>>> import numpy as np
>>> np.set_printoptions(precision=2, suppress=True, linewidth=140, sign=" ")
>>> X = np.load("m.npy")
>>> X
array([[ 1, -2,  4, -8],
       [ 1, -1,  1, -1],
       [ 1,  0,  0,  0]])
>>> # row 0 dominates
>>> T = np.stack([X, 5 * X, X[::-1]])
>>> np.linalg.matrix_rank(T.reshape(3, -1))
np.int64(2)
>>> T.sum(axis=0)
array([[  7, -12,  24, -48],
       [  7,  -7,   7,  -7],
       [  7,  -2,   4,  -8]])
>>> np.einsum("bij,cij->bc", T, T)
array([[   90,   450,     6],
       [  450,  2250,    30],
       [    6,    30,    90]])
>>> np.linalg.matrix_rank(T)
array([ 3,  3,  3])
>>> Y = np.array([[3, 3, 2], [1, 2, 1]])
>>> basis = np.kron(Y, X)
>>> round(np.linalg.norm(basis, 2), 2), np.round(np.linalg.norm(Y, 2) * np.linalg.norm(X, 2), 2)
(np.float64(49.2), np.float64(49.2))
>>> basis
array([[  3,  -6,  12, -24,   3,  -6,  12, -24,   2,  -4,   8, -16],
       [  3,  -3,   3,  -3,   3,  -3,   3,  -3,   2,  -2,   2,  -2],
       [  3,   0,   0,   0,   3,   0,   0,   0,   2,   0,   0,   0],
       [  1,  -2,   4,  -8,   2,  -4,   8, -16,   1,  -2,   4,  -8],
       [  1,  -1,   1,  -1,   2,  -2,   2,  -2,   1,  -1,   1,  -1],
       [  1,   0,   0,   0,   2,   0,   0,   0,   1,   0,   0,   0]])
>>> E = np.load("arr.npy")
>>> E
array([[-0.29,  0.14,  0.71, -0.43, -0.14,  0.43],
       [ 0.14,  0.98, -0.08,  0.05,  0.02, -0.05],
       [ 0.71, -0.08,  0.6 ,  0.24,  0.08, -0.24],
       [-0.43,  0.05,  0.24,  0.86, -0.05,  0.14],
       [-0.14,  0.02,  0.08, -0.05,  0.98,  0.05],
       [ 0.43, -0.05, -0.24,  0.14,  0.05,  0.86]])
>>> Y = X[0, 0] * X[1:] - np.outer(X[1:, 0], X[0])
>>> Y
array([[ 0,  1, -3,  7],
       [ 0,  2, -4,  8]])
>>> np.flatnonzero(~Y.round(6).any(axis=1))
array([], dtype=int64)
>>> np.linalg.matrix_rank(Y), np.linalg.matrix_rank(X)
(np.int64(2), np.int64(3))
>>> mat = np.loadtxt("x.csv", delimiter=",")
>>> mat
array([[ 0.19,  0.33, -1.62,  3.92,  5.78, -0.52, -0.76],
       [ 0.28,  5.96, -2.08,  2.45, -0.23, -0.94,  4.03],
       [ 0.66,  0.35,  2.54, -4.6 ,  3.83,  4.32,  0.1 ],
       [-2.79, -1.57,  4.61,  0.58,  1.13, -0.27,  4.15],
       [-0.89,  2.86,  0.94, -0.99, -0.22,  3.3 , -3.43],
       [ 5.51,  0.1 ,  0.75,  2.46, -0.65,  2.47, -0.43],
       [ 3.47,  1.98, -1.57, -1.75,  3.62, -1.22,  2.84],
       [ 0.01, -1.48, -4.84, -0.07, -0.02,  4.49,  3.38]])
>>> Y = np.c_[mat[:, :4] @ np.array([[-1, 1, 0, -2], [-2, 0, -1, 3], [1, -2, 0, 3], [1, 3, -2, -1]]), np.array([0, 1, 1, 2, 3, 1, 0, 0])]
>>> Y
array([[  1.45,  15.19,  -8.17,  -8.17,   0.  ],
       [-11.83,  11.79, -10.86,   8.63,   1.  ],
       [ -3.42, -18.22,   8.85,  11.95,   1.  ],
       [ 11.12, -10.27,   0.41,  14.12,   2.  ],
       [ -4.88,  -5.74,  -0.88,  14.17,   3.  ],
       [ -2.5 ,  11.39,  -5.02, -10.93,   1.  ],
       [-10.75,   1.36,   1.52,  -3.96,   0.  ],
       [ -1.96,   9.48,   1.62, -18.91,   0.  ]])
>>> np.linalg.norm(np.linalg.qr(mat)[0].T @ Y, axis=0) ** 2 / ((Y ** 2).sum(axis=0) + 1e-12)
array([ 1.  ,  1.  ,  1.  ,  1.  ,  0.85])
>>> np.linalg.matrix_rank(Y)
np.int64(5)
>>> np.round(np.linalg.norm(Y - mat @ np.linalg.lstsq(mat, Y)[0], axis=0), 2) + 0
array([ 0.  ,  0.  ,  0.  ,  0.  ,  1.53])
>>> x = np.array([0, 3, 5, 5, 1, 1, 2])
>>> rhs = mat @ x
>>> np.round(np.linalg.solve(mat.T @ mat, mat.T @ rhs), 2) + 0
array([ 0.,  3.,  5.,  5.,  1.,  1.,  2.])
>>> np.round(np.linalg.lstsq(mat, rhs)[0], 2) + 0
array([ 0.,  3.,  5.,  5.,  1.,  1.,  2.])
>>> rhs
array([ 16.23,  26.62,  -0.9 ,  30.4 ,   4.55,  17.31,  -2.58, -17.76])
>>> rng = np.random.default_rng(921)
>>> rhs = rhs + 0.3 * rng.normal(size=8)
>>> rhs
array([ 16.27,  26.85,  -0.67,  30.51,   4.69,  17.55,  -3.04, -17.93])
>>> b, *_ = np.linalg.lstsq(mat, rhs)
>>> np.round(mat.T @ (rhs - mat @ b), 2) + 0
array([ 0.,  0.,  0.,  0.,  0.,  0.,  0.])
>>> [round(float(np.linalg.norm(np.linalg.solve(mat.T @ mat + lam * np.eye(7), mat.T @ rhs))), 2) for lam in (0, 1, 10, 100)]
[8.15, 7.92, 6.35, 2.29]
>>> b
array([-0.01,  3.04,  5.06,  5.05,  0.99,  1.05,  1.99])
>>> mat.sum(axis=1)
array([  7.32,   9.47,   7.2 ,   5.84,   1.57,  10.21,   7.37,   1.47])
>>> mat.shape
(8, 7)
>>> np.abs(mat).max()
np.float64(5.96)
>>> np.count_nonzero(mat)
np.int64(56)
>>> mat.sum(axis=0)
array([ 6.44,  8.53, -1.27,  2.  , 13.24, 11.63,  9.88])
>>> K = np.array([[0, -5, 2, -2],
...     [-5, 3, -5, 5],
...     [3, -5, 0, -5],
...     [-3, -1, -3, 0],
...     [-3, -1, -3, 5],
...     [4, 5, 0, 2],
...     [2, -4, -5, -2],
...     [-5, 0, 5, -1]])
>>> K[-1] = K[0] + 4 * K[1]
>>> K
array([[  0,  -5,   2,  -2],
       [ -5,   3,  -5,   5],
       [  3,  -5,   0,  -5],
       [ -3,  -1,  -3,   0],
       [ -3,  -1,  -3,   5],
       [  4,   5,   0,   2],
       [  2,  -4,  -5,  -2],
       [-20,   7, -18,  18]])
>>> # row 7 dominates
>>> x = np.array([5, -5, -1, -3])
>>> rhs = K @ x
>>> b, lr = np.zeros(4), 1 / np.linalg.norm(K, 2) ** 2
>>> for i in range(10):
...     b -= lr * K.T @ (K @ b - rhs)
...     if i % 2 == 0: print(i, round(np.linalg.norm(K @ b - rhs), 2))
... 
0 46.08
2 39.31
4 33.74
6 29.16
8 25.4
>>> b
array([ 3.15, -3.29,  1.14, -3.65])
>>> def softmax(z):
...     e = np.exp(z - z.max(axis=-1, keepdims=True))
...     return e / e.sum(axis=-1, keepdims=True)
... 
>>> np.round(softmax(K[1] + -2), 2) + 0
array([ 0.  ,  0.12,  0.  ,  0.88])
>>> np.round(softmax(K[1]), 2) + 0
array([ 0.  ,  0.12,  0.  ,  0.88])
>>> att = K @ K.T / np.sqrt(4)
>>> np.round(softmax(att + np.triu(np.full(att.shape, -np.inf), 1)), 2) + 0
array([[ 1.  ,  0.  ,  0.  ,  0.  ,  0.  ,  0.  ,  0.  ,  0.  ],
       [ 0.  ,  1.  ,  0.  ,  0.  ,  0.  ,  0.  ,  0.  ,  0.  ],
       [ 0.  ,  0.  ,  1.  ,  0.  ,  0.  ,  0.  ,  0.  ,  0.  ],
       [ 0.  ,  0.98,  0.  ,  0.02,  0.  ,  0.  ,  0.  ,  0.  ],
       [ 0.  ,  0.98,  0.  ,  0.  ,  0.02,  0.  ,  0.  ,  0.  ],
       [ 0.  ,  0.  ,  0.  ,  0.  ,  0.  ,  1.  ,  0.  ,  0.  ],
       [ 0.  ,  0.  ,  0.  ,  0.  ,  0.  ,  0.  ,  1.  ,  0.  ],
       [ 0.  ,  0.  ,  0.  ,  0.  ,  0.  ,  0.  ,  0.  ,  1.  ]])
>>> proj = K @ np.linalg.solve(K.T @ K, K.T)
>>> np.allclose(proj @ proj, proj)
True
>>> np.trace(proj)
np.float64(4.0)
>>> np.diag(proj)
array([ 0.4 ,  0.09,  0.3 ,  0.21,  0.7 ,  0.67,  0.76,  0.88])
>>> np.round(np.linalg.eigvalsh(proj), 2) + 0
array([ 0.,  0.,  0.,  0.,  1.,  1.,  1.,  1.])
>>> x = np.array([-2, 2, 2, 0])
>>> rhs = K @ x
>>> rhs
array([ -6,   6, -16,  -2,  -2,   2, -22,  18])
>>> np.round(np.linalg.lstsq(K, rhs)[0], 2) + 0
array([-2.,  2.,  2.,  0.])
>>> np.round(np.linalg.solve(K.T @ K, K.T @ rhs), 2) + 0
array([-2.,  2.,  2.,  0.])
>>> rhs = rhs + 0.02 * rng.normal(size=8)
>>> rhs
array([ -5.99,   6.02, -16.01,  -2.01,  -1.98,   2.  , -22.03,  18.  ])
>>> b, *_ = np.linalg.lstsq(K, rhs)
>>> np.round(K.T @ (rhs - K @ b), 2) + 0
array([ 0.,  0.,  0.,  0.])
>>> round(float(np.linalg.norm(rhs - K @ b)), 2)
0.02
>>> b.round()
array([-2.,  2.,  2.,  0.])
>>> b
array([-2.  ,  2.  ,  2.  ,  0.01])
>>> [round(float(np.linalg.norm(np.linalg.solve(K.T @ K + lam * np.eye(4), K.T @ rhs))), 2) for lam in (0, 1, 10, 100)]
[3.47, 3.37, 2.8, 1.38]
>>> w1 = np.array([[1, 1, 0, 2, 1], [2, 0, 1, 2, 2], [0, 1, 1, 0, 0], [0, 0, 1, 0, 2]])
>>> b = np.array([1, 2, -3, 2, -1])
>>> hid = np.maximum(X @ w1 + b, 0)
>>> np.linalg.matrix_rank(hid)
np.int64(3)
>>> basis = np.array([[-2, 1], [-3, 2], [1, -3], [-3, -1], [-2, -3]])
>>> w1 @ basis
array([[-13,  -2],
       [-13,  -9],
       [ -2,  -1],
       [ -3,  -9]])
>>> hid @ basis
array([[-21,  14],
       [-18,   6],
       [-25,   4]])
>>> A = np.loadtxt("a.csv", delimiter=",")
>>> A
array([[-0.18,  0.21, -0.19, -0.12,  0.42, -0.43],
       [-3.37,  1.44, -2.  ,  4.98,  3.66, -1.64],
       [ 0.24,  0.32,  0.13, -0.29, -0.27,  0.46],
       [-3.06,  1.75, -1.19,  5.06,  4.06, -1.14],
       [-3.44,  1.85, -1.32,  4.93,  3.56, -0.82],
       [-1.8 ,  0.95, -1.07,  3.31,  2.94, -0.04],
       [ 0.04,  0.24, -0.51,  0.42, -0.21,  0.19],
       [-0.89,  0.31, -0.75,  2.17,  1.72, -0.38],
       [-1.04,  1.03, -0.46,  1.96,  0.98, -0.62],
       [-2.62,  1.78, -1.47,  5.68,  3.99, -0.85],
       [ 0.16,  0.51, -0.2 ,  0.88, -0.06, -0.23],
       [-3.47,  1.34, -1.96,  5.08,  4.16, -0.97],
       [-1.67,  0.95, -1.08,  3.65,  2.64, -0.68],
       [ 0.53, -0.68,  0.49, -0.09, -0.31,  0.01],
       [-1.52,  1.01, -0.82,  2.88,  2.52, -0.87],
       [-2.15,  0.9 , -0.79,  3.51,  2.42, -0.5 ],
       [-1.82,  0.93, -1.11,  3.35,  2.19, -0.82],
       [-0.86,  0.59, -0.56,  1.44,  1.  , -0.28]])
>>> basis = A[[13, 11]].astype(float)
>>> for _ in range(4):
...     z = np.linalg.norm(A[:, None] - basis, axis=-1).argmin(axis=1)
...     basis = np.array([A[z == j].mean(axis=0) for j in range(2)])
... 
>>> z
array([ 0,  1,  0,  1,  1,  1,  0,  0,  0,  1,  0,  1,  1,  0,  1,  1,  1,  0])
>>> basis[1] - basis[0]
array([-2.24,  0.97, -1.02,  3.45,  2.81, -0.67])
>>> np.bincount(z)
array([  8,  10])
>>> cen = A - A.mean(axis=0)
>>> left, sv, Vt = np.linalg.svd(cen, full_matrices=False)
>>> sv
array([ 12.47,   1.39,   1.26,   1.13,   0.96,   0.82])
>>> np.linalg.matrix_rank(cen)
np.int64(6)
>>> np.abs(Vt[0]).argmax()
np.int64(3)
>>> np.abs(left[:, 0]).argmax()
np.int64(13)
>>> Vt[0] * np.sign(Vt[0, np.abs(Vt[0]).argmax()])
array([-0.44,  0.2 , -0.2 ,  0.66,  0.53, -0.14])
>>> np.round(cen.mean(axis=0), 2) + 0
array([ 0.,  0.,  0.,  0.,  0.,  0.])
>>> Y = A / np.sqrt((A ** 2).mean(axis=1, keepdims=True))
>>> np.linalg.norm(Y, axis=1)
array([ 2.45,  2.45,  2.45,  2.45,  2.45,  2.45,  2.45,  2.45,  2.45,  2.45,  2.45,  2.45,  2.45,  2.45,  2.45,  2.45,  2.45,  2.45])
>>> z = rng.permutation(6)
>>> Y = A[:, z] * rng.choice([-1, 1], 6)
>>> Y
array([[-0.21,  0.42, -0.43,  0.19,  0.18, -0.12],
       [-1.44,  3.66, -1.64,  2.  ,  3.37,  4.98],
       [-0.32, -0.27,  0.46, -0.13, -0.24, -0.29],
       [-1.75,  4.06, -1.14,  1.19,  3.06,  5.06],
       [-1.85,  3.56, -0.82,  1.32,  3.44,  4.93],
       [-0.95,  2.94, -0.04,  1.07,  1.8 ,  3.31],
       [-0.24, -0.21,  0.19,  0.51, -0.04,  0.42],
       [-0.31,  1.72, -0.38,  0.75,  0.89,  2.17],
       [-1.03,  0.98, -0.62,  0.46,  1.04,  1.96],
       [-1.78,  3.99, -0.85,  1.47,  2.62,  5.68],
       [-0.51, -0.06, -0.23,  0.2 , -0.16,  0.88],
       [-1.34,  4.16, -0.97,  1.96,  3.47,  5.08],
       [-0.95,  2.64, -0.68,  1.08,  1.67,  3.65],
       [ 0.68, -0.31,  0.01, -0.49, -0.53, -0.09],
       [-1.01,  2.52, -0.87,  0.82,  1.52,  2.88],
       [-0.9 ,  2.42, -0.5 ,  0.79,  2.15,  3.51],
       [-0.93,  2.19, -0.82,  1.11,  1.82,  3.35],
       [-0.59,  1.  , -0.28,  0.56,  0.86,  1.44]])
>>> left, _, Vt = np.linalg.svd(A.T @ Y)
>>> z
array([ 1,  4,  5,  2,  0,  3])
>>> np.round(left @ Vt, 2) + 0
array([[ 0.,  0.,  0.,  0., -1.,  0.],
       [-1.,  0.,  0.,  0.,  0.,  0.],
       [ 0.,  0.,  0., -1.,  0.,  0.],
       [ 0.,  0.,  0.,  0.,  0.,  1.],
       [ 0.,  1.,  0.,  0.,  0.,  0.],
       [ 0.,  0.,  1.,  0.,  0.,  0.]])
>>> x = np.array([-1, -3, -5, 0, 2, 1])
>>> A @ np.eye(6)[2]
array([-0.19, -2.  ,  0.13, -1.19, -1.32, -1.07, -0.51, -0.75, -0.46, -1.47, -0.2 , -1.96, -1.08,  0.49, -0.82, -0.79, -1.11, -0.56])
>>> (A @ x).argmax()
np.int64(11)
>>> arr = np.array([[-0.2, -0.2], [1.0, 1.5], [-1.1, 0.5]])
>>> arr
array([[-0.2, -0.2],
       [ 1. ,  1.5],
       [-1.1,  0.5]])
>>> Y = np.c_[arr[:, :1] @ np.array([[4]]), np.array([2, 0, 1])]
>>> Y
array([[-0.8,  2. ],
       [ 4. ,  0. ],
       [-4.4,  1. ]])
>>> np.round(np.linalg.norm(Y - arr @ np.linalg.lstsq(arr, Y)[0], axis=0), 2) + 0
array([ 0.  ,  1.93])
>>> np.linalg.matrix_rank(Y)
np.int64(2)
>>> np.round(np.linalg.lstsq(arr, Y[:, 0])[0], 2) + 0
array([ 4.,  0.])
>>> np.linalg.norm(np.linalg.qr(arr)[0].T @ Y, axis=0) ** 2 / ((Y ** 2).sum(axis=0) + 1e-12)
array([ 1.  ,  0.25])
>>> m1 = np.load("case2.npy")
>>> m1
array([[  74,   14,   80],
       [  14,    4,   10],
       [  80,   10,  106]])
>>> # symmetric, so the eigenvalues are real
>>> np.linalg.lstsq(m1[:-1].T, m1[-1])[2]
np.int32(2)
>>> np.unique(m1.round(6), axis=0).shape
(3, 3)
>>> np.allclose(m1[:-1].T @ np.linalg.lstsq(m1[:-1].T, m1[-1])[0], m1[-1])
True
>>> np.abs(np.diag(np.linalg.qr(m1)[1])) > 1e-9
array([ True,  True, False])
